% ipython --no-banner

In [1]: import numpy as np

In [2]: import numpy.linalg as la

In [3]: np.set_printoptions(precision=1, suppress=True, linewidth=120, sign=" ")

In [4]: def rd(a):
   ...:     return np.round(a, 1) + 0
   ...: 

In [5]: feats = np.load("data.npy")

In [6]: feats
Out[6]: 
array([[ 2,  2,  1,  2,  2,  0],
       [ 0,  3,  0,  2,  2,  3],
       [ 0,  1,  1,  0,  3,  3],
       [ 0,  3,  0,  2,  2,  3]])

In [7]: # row 3 repeats row 1

In [8]: r = la.matrix_rank(feats)

In [9]: r
Out[9]: np.int64(3)

In [10]: N = la.svd(feats)[2][r:].T

In [11]: rd(feats @ N)
Out[11]: 
array([[ 0.,  0.,  0.],
       [ 0.,  0.,  0.],
       [ 0.,  0.,  0.],
       [ 0.,  0.,  0.]])

In [12]: [int(la.matrix_rank(feats[:, :j + 1])) for j in range(6)]
Out[12]: [1, 2, 3, 3, 3, 3]

In [13]: rd(N @ N.T)
Out[13]: 
array([[ 0.6, -0.1, -0.2, -0.2, -0.2,  0.3],
       [-0.1,  0.5,  0.1, -0.5,  0. , -0.2],
       [-0.2,  0.1,  0.7,  0.1, -0.3,  0.1],
       [-0.2, -0.5,  0.1,  0.5,  0.1,  0.1],
       [-0.2,  0. , -0.3,  0.1,  0.4, -0.3],
       [ 0.3, -0.2,  0.1,  0.1, -0.3,  0.3]])

In [14]: N.shape
Out[14]: (6, 3)

In [15]: ang = np.radians(135)

In [16]: r_ = np.eye(6)

In [17]: r_[5, 5] = r_[2, 2] = np.cos(ang)

In [18]: r_[5, 2], r_[2, 5] = -np.sin(ang), np.sin(ang)

In [19]: rd(r_)
Out[19]: 
array([[ 1. ,  0. ,  0. ,  0. ,  0. ,  0. ],
       [ 0. ,  1. ,  0. ,  0. ,  0. ,  0. ],
       [ 0. ,  0. , -0.7,  0. ,  0. ,  0.7],
       [ 0. ,  0. ,  0. ,  1. ,  0. ,  0. ],
       [ 0. ,  0. ,  0. ,  0. ,  1. ,  0. ],
       [ 0. ,  0. , -0.7,  0. ,  0. , -0.7]])

In [20]: Y = feats @ r_.T

In [21]: rd(la.svd(feats, compute_uv=False)), rd(la.svd(Y, compute_uv=False))
Out[21]: (array([ 8.6,  3.1,  2.3,  0. ]), array([ 8.6,  3.1,  2.3,  0. ]))

In [22]: r0 = np.array([1, 1, 2, 0, 0, 3])

In [23]: Y = r_ + np.outer(r0, np.eye(6)[0])

In [24]: la.matrix_rank(la.inv(Y) - la.inv(r_), tol=1e-8)
Out[24]: np.int64(1)

In [25]: rd(Y)
Out[25]: 
array([[ 2. ,  0. ,  0. ,  0. ,  0. ,  0. ],
       [ 1. ,  1. ,  0. ,  0. ,  0. ,  0. ],
       [ 2. ,  0. , -0.7,  0. ,  0. ,  0.7],
       [ 0. ,  0. ,  0. ,  1. ,  0. ,  0. ],
       [ 0. ,  0. ,  0. ,  0. ,  1. ,  0. ],
       [ 3. ,  0. , -0.7,  0. ,  0. , -0.7]])

In [26]: la.matrix_rank(Y - r_)
Out[26]: np.int64(1)

In [27]: feats.ravel(order="F")
Out[27]: array([ 2,  0,  0,  0,  2,  3,  1,  3,  1,  0,  1,  0,  2,  2,  0,  2,  2,  2,  3,  2,  0,  3,  3,  3])

In [28]: T = feats.reshape(4, 2, -1)

In [29]: T.transpose(1, 0, 2)
Out[29]: 
array([[[ 2,  2,  1],
        [ 0,  3,  0],
        [ 0,  1,  1],
        [ 0,  3,  0]],

       [[ 2,  2,  0],
        [ 2,  2,  3],
        [ 0,  3,  3],
        [ 2,  2,  3]]])

In [30]: T.shape
Out[30]: (4, 2, 3)

In [31]: T[:, 0]
Out[31]: 
array([[ 2,  2,  1],
       [ 0,  3,  0],
       [ 0,  1,  1],
       [ 0,  3,  0]])

In [32]: arr = np.array([[-1.1, -0.6, -0.4, 2.4, 0.1, 0.3],
    ...:     [-0.3, -0.5, -1.7, 0.7, 0.7, 0.4],
    ...:     [-0.9, -0.7, -1.4, 1.1, -1.4, -1.2],
    ...:     [0.7, 0.5, 1.1, -0.5, -0.3, 0.8],
    ...:     [0.4, 0.1, -1.4, 0.3, -0.5, -2.3],
    ...:     [-0.3, -1.2, -1.2, 0.3, 2.0, 0.8],
    ...:     [-0.7, 0.6, 0.3, -1.9, -0.2, -2.0],
    ...:     [0.4, -0.1, -2.3, -0.4, -0.9, -0.1],
    ...:     [0.2, 1.5, 1.2, -0.6, 0.6, 0.0]])

In [33]: rng = np.random.default_rng(15925)

In [34]: arr[4] = arr[6] + 0.1 * rng.normal(size=6)

In [35]: rd(arr)
Out[35]: 
array([[-1.1, -0.6, -0.4,  2.4,  0.1,  0.3],
       [-0.3, -0.5, -1.7,  0.7,  0.7,  0.4],
       [-0.9, -0.7, -1.4,  1.1, -1.4, -1.2],
       [ 0.7,  0.5,  1.1, -0.5, -0.3,  0.8],
       [-0.8,  0.6,  0.3, -1.7, -0.1, -2. ],
       [-0.3, -1.2, -1.2,  0.3,  2. ,  0.8],
       [-0.7,  0.6,  0.3, -1.9, -0.2, -2. ],
       [ 0.4, -0.1, -2.3, -0.4, -0.9, -0.1],
       [ 0.2,  1.5,  1.2, -0.6,  0.6,  0. ]])

In [36]: x0 = np.array([2, -2, 3, -2, -2, 3])

In [37]: y = arr @ x0

In [38]: c, lr = np.zeros(6), 1 / la.norm(arr, 2) ** 2

In [39]: for i in range(10):
    ...:     c -= lr * arr.T @ (arr @ c - y)
    ...:     if i % 2 == 0: print(i, round(la.norm(arr @ c - y), 1))
    ...: 
0 8.3
2 4.9
4 3.8
6 3.2
8 2.8

In [40]: rd(la.cond(arr))
Out[40]: np.float64(19.1)

In [41]: Q, r_ = la.qr(arr)

In [42]: rd(abs(r_[0, 0])), rd(la.norm(arr[:, 0]))
Out[42]: (np.float64(2.0), np.float64(2.0))

In [43]: np.trace(Q @ Q.T)
Out[43]: np.float64(6.0)

In [44]: rd(r_)
Out[44]: 
array([[ 2. ,  0.7,  1.1, -0.9,  0.1,  2. ],
       [ 0. ,  2.3,  2.5, -2.4, -0.5, -1.7],
       [ 0. ,  0. ,  2.7,  0.6,  0.7,  0.7],
       [ 0. ,  0. ,  0. , -2.8,  0.4, -1.4],
       [ 0. ,  0. ,  0. ,  0. , -2.6, -1.2],
       [ 0. ,  0. ,  0. ,  0. ,  0. , -0.5]])

In [45]: A = np.load("case4.npy")

In [46]: rd(A)
Out[46]: 
array([[ 0. , -0.4, -0.2, -0.7,  0. , -0.1, -0.6, -0.1],
       [-0.3, -0.4,  0. ,  0.5,  0.6,  0.2, -0.3,  0.1],
       [-0.2,  0.4, -0.1, -0.3,  0.2,  0.8,  0. ,  0.1],
       [ 0.2,  0.1, -0.8,  0. ,  0.5, -0.2,  0.2, -0.2],
       [-0.2, -0.2,  0.1,  0. , -0.1,  0.2,  0.3, -0.9],
       [-0.6, -0.1,  0.2, -0.3,  0.2, -0.4,  0.5,  0.2],
       [-0.6,  0.3, -0.4,  0.3, -0.5, -0.1, -0.3,  0. ],
       [ 0. , -0.6, -0.4,  0.1, -0.4,  0.3,  0.4,  0.3]])

In [47]: left, sig, Vt = la.svd(feats)

In [48]: evecs = Vt[:(sig > 1e-8).sum()]

In [49]: x0 = feats[3] + -2 * feats[1] + rng.integers(2) * np.eye(6)[0]

In [50]: x0
Out[50]: array([ 0., -3.,  0., -2., -2., -3.])

In [51]: la.matrix_rank(np.vstack([feats, x0]))
Out[51]: np.int64(3)

In [52]: rd(A[:, 2] @ A[:, 7])
Out[52]: np.float64(0.0)

In [53]: rd(la.norm(A, axis=0))
Out[53]: array([ 1.,  1.,  1.,  1.,  1.,  1.,  1.,  1.])

In [54]: rd(A @ A.T)
Out[54]: 
array([[ 1.,  0.,  0.,  0.,  0.,  0.,  0.,  0.],
       [ 0.,  1.,  0.,  0.,  0.,  0.,  0.,  0.],
       [ 0.,  0.,  1.,  0.,  0.,  0.,  0.,  0.],
       [ 0.,  0.,  0.,  1.,  0.,  0.,  0.,  0.],
       [ 0.,  0.,  0.,  0.,  1.,  0.,  0.,  0.],
       [ 0.,  0.,  0.,  0.,  0.,  1.,  0.,  0.],
       [ 0.,  0.,  0.,  0.,  0.,  0.,  1.,  0.],
       [ 0.,  0.,  0.,  0.,  0.,  0.,  0.,  1.]])

In [55]: rd(A.T @ A)
Out[55]: 
array([[ 1.,  0.,  0.,  0.,  0.,  0.,  0.,  0.],
       [ 0.,  1.,  0.,  0.,  0.,  0.,  0.,  0.],
       [ 0.,  0.,  1.,  0.,  0.,  0.,  0.,  0.],
       [ 0.,  0.,  0.,  1.,  0.,  0.,  0.,  0.],
       [ 0.,  0.,  0.,  0.,  1.,  0.,  0.,  0.],
       [ 0.,  0.,  0.,  0.,  0.,  1.,  0.,  0.],
       [ 0.,  0.,  0.,  0.,  0.,  0.,  1.,  0.],
       [ 0.,  0.,  0.,  0.,  0.,  0.,  0.,  1.]])

In [56]: rd(la.pinv(A))
Out[56]: 
array([[ 0. , -0.3, -0.2,  0.2, -0.2, -0.6, -0.6,  0. ],
       [-0.4, -0.4,  0.4,  0.1, -0.2, -0.1,  0.3, -0.6],
       [-0.2,  0. , -0.1, -0.8,  0.1,  0.2, -0.4, -0.4],
       [-0.7,  0.5, -0.3,  0. ,  0. , -0.3,  0.3,  0.1],
       [ 0. ,  0.6,  0.2,  0.5, -0.1,  0.2, -0.5, -0.4],
       [-0.1,  0.2,  0.8, -0.2,  0.2, -0.4, -0.1,  0.3],
       [-0.6, -0.3,  0. ,  0.2,  0.3,  0.5, -0.3,  0.4],
       [-0.1,  0.1,  0.1, -0.2, -0.9,  0.2,  0. ,  0.3]])

In [57]: Y = la.inv(A)

In [58]: rd(A @ Y)
Out[58]: 
array([[ 1.,  0.,  0.,  0.,  0.,  0.,  0.,  0.],
       [ 0.,  1.,  0.,  0.,  0.,  0.,  0.,  0.],
       [ 0.,  0.,  1.,  0.,  0.,  0.,  0.,  0.],
       [ 0.,  0.,  0.,  1.,  0.,  0.,  0.,  0.],
       [ 0.,  0.,  0.,  0.,  1.,  0.,  0.,  0.],
       [ 0.,  0.,  0.,  0.,  0.,  1.,  0.,  0.],
       [ 0.,  0.,  0.,  0.,  0.,  0.,  1.,  0.],
       [ 0.,  0.,  0.,  0.,  0.,  0.,  0.,  1.]])

In [59]: (np.abs(Y) > 1e-9).astype(int)
Out[59]: 
array([[ 1,  1,  1,  1,  1,  1,  1,  1],
       [ 1,  1,  1,  1,  1,  1,  1,  1],
       [ 1,  1,  1,  1,  1,  1,  1,  1],
       [ 1,  1,  1,  1,  1,  1,  1,  1],
       [ 1,  1,  1,  1,  1,  1,  1,  1],
       [ 1,  1,  1,  1,  1,  1,  1,  1],
       [ 1,  1,  1,  1,  1,  1,  1,  1],
       [ 1,  1,  1,  1,  1,  1,  1,  1]])

In [60]: rd(la.slogdet(A)[0])
Out[60]: np.float64(-1.0)

In [61]: rd(Y)
Out[61]: 
array([[ 0. , -0.3, -0.2,  0.2, -0.2, -0.6, -0.6,  0. ],
       [-0.4, -0.4,  0.4,  0.1, -0.2, -0.1,  0.3, -0.6],
       [-0.2,  0. , -0.1, -0.8,  0.1,  0.2, -0.4, -0.4],
       [-0.7,  0.5, -0.3,  0. ,  0. , -0.3,  0.3,  0.1],
       [ 0. ,  0.6,  0.2,  0.5, -0.1,  0.2, -0.5, -0.4],
       [-0.1,  0.2,  0.8, -0.2,  0.2, -0.4, -0.1,  0.3],
       [-0.6, -0.3,  0. ,  0.2,  0.3,  0.5, -0.3,  0.4],
       [-0.1,  0.1,  0.1, -0.2, -0.9,  0.2,  0. ,  0.3]])

In [62]: np.allclose(Y, A.T)
Out[62]: True

In [63]: rd(la.cond(A))
Out[63]: np.float64(1.0)

In [64]: Y = np.c_[arr[:, :3] @ np.array([[-3, -6, 5], [3, 0, 9], [6, 2, -8]]), np.array([7, 9, 0, 6, 6, 6, 6, 6, 1])]

In [65]: rd(Y)
Out[65]: 
array([[ -0.9,   5.8,  -7.7,   7. ],
       [-10.8,  -1.6,   7.6,   9. ],
       [ -7.8,   2.6,   0.4,   0. ],
       [  6. ,  -2. ,  -0.8,   6. ],
       [  6.3,   5.6,  -0.9,   6. ],
       [ -9.9,  -0.6,  -2.7,   6. ],
       [  5.7,   4.8,  -0.5,   6. ],
       [-15.3,  -7. ,  19.5,   6. ],
       [ 11.1,   1.2,   4.9,   1. ]])

In [66]: la.matrix_rank(Y)
Out[66]: np.int64(4)

In [67]: x0 = np.array([-6, -6, 7, 3, -3, 0, 3, 0])

In [68]: rd(np.sort(np.abs(np.degrees(np.angle(la.eigvals(A))))))
Out[68]: array([   0. ,   38.3,   38.3,  112.5,  112.5,  159. ,  159. ,  180. ])

In [69]: rd(A.T @ (A @ x0))
Out[69]: array([-6., -6.,  7.,  3., -3.,  0.,  3.,  0.])

In [70]: rd(la.det(A))
Out[70]: np.float64(-1.0)

In [71]: Z = np.sign(np.array([[3, 2, 2, 3], [0, 1, 3, 0], [3, 2, 1, 3], [0, 0, 1, 2]]))

In [72]: Y = (np.tril(Z, -1) + np.eye(4)) @ (np.triu(Z, 1) + np.eye(4))

In [73]: evals = np.array([3, 3, 3, 5])

In [74]: E = np.rint(Y * evals @ la.inv(Y)) + 0

In [75]: E
Out[75]: 
array([[ 5.,  2., -2.,  2.],
       [ 0.,  3.,  0.,  0.],
       [ 4.,  4., -1.,  4.],
       [ 4.,  4., -4.,  7.]])

In [76]: np.einsum("ii->", E)
Out[76]: np.float64(14.0)

In [77]: rd(la.det(E.T))
Out[77]: np.float64(135.0)

In [78]: rd(la.eigvals(E))
Out[78]: array([ 5.,  3.,  3.,  3.])

In [79]: np.kron(np.eye(2, dtype=int), E)
Out[79]: 
array([[ 5.,  2., -2.,  2.,  0.,  0., -0.,  0.],
       [ 0.,  3.,  0.,  0.,  0.,  0.,  0.,  0.],
       [ 4.,  4., -1.,  4.,  0.,  0., -0.,  0.],
       [ 4.,  4., -4.,  7.,  0.,  0., -0.,  0.],
       [ 0.,  0., -0.,  0.,  5.,  2., -2.,  2.],
       [ 0.,  0.,  0.,  0.,  0.,  3.,  0.,  0.],
       [ 0.,  0., -0.,  0.,  4.,  4., -1.,  4.],
       [ 0.,  0., -0.,  0.,  4.,  4., -4.,  7.]])

In [80]: rd(np.poly(E))
Out[80]: array([   1.,  -14.,   72., -162.,  135.])
